% ipython --no-banner

In [1]: import numpy as np

In [2]: np.set_printoptions(suppress=True, linewidth=100)

In [3]: A2 = np.array([[-0.9, 0.7],
   ...:     [-1.3, 1.0],
   ...:     [0.4, -0.8],
   ...:     [0.7, -1.0],
   ...:     [0.7, 0.6],
   ...:     [-1.3, -0.7]])

In [4]: basis = np.array([[-0.2, -0.2, -1.7, -1.3, -0.3], [-0.4, -1.2, -0.3, -0.1, 0.9]])

In [5]: arr = A2 @ basis

In [6]: arr.round(4)
Out[6]: 
array([[-0.1 , -0.66,  1.32,  1.1 ,  0.9 ],
       [-0.14, -0.94,  1.91,  1.59,  1.29],
       [ 0.24,  0.88, -0.44, -0.44, -0.84],
       [ 0.26,  1.06, -0.89, -0.81, -1.11],
       [-0.38, -0.86, -1.37, -0.97,  0.33],
       [ 0.54,  1.1 ,  2.42,  1.76, -0.24]])

In [7]: # rank 2

In [8]: W = np.array([[-4, 4, -2, 4],
   ...:     [3, 3, -1, -1],
   ...:     [2, -1, 3, 3],
   ...:     [-5, 3, -2, 2],
   ...:     [4, -2, -5, 3]])

In [9]: beta = np.array([-9, 1, 3, 1])

In [10]: act = np.maximum(arr @ W + beta, 0)

In [11]: print((act > 0).astype(int))
[[0 0 1 1]
 [0 0 1 1]
 [0 1 1 0]
 [0 1 1 0]
 [0 0 1 0]
 [0 1 1 1]]

In [12]: (act > 0).mean(axis=0)
Out[12]: array([0. , 0.5, 1. , 0.5])

In [13]: act.round(4)
Out[13]: 
array([[ 0.  ,  0.  ,  1.12, 10.12],
       [ 0.  ,  0.  ,  0.32, 14.16],
       [ 0.  ,  5.4 ,  5.4 ,  0.  ],
       [ 0.  ,  5.9 ,  5.92,  0.  ],
       [ 0.  ,  0.  ,  0.8 ,  0.  ],
       [ 0.  ,  9.8 ,  5.76, 12.12]])

In [14]: np.linalg.matrix_rank(act)
Out[14]: np.int64(3)

In [15]: basis = np.array([[2, 1], [1, 2], [2, 6], [8, 8]])

In [16]: W @ basis
Out[16]: 
array([[24, 24],
       [-1, -5],
       [33, 42],
       [ 5,  5],
       [20, -6]])
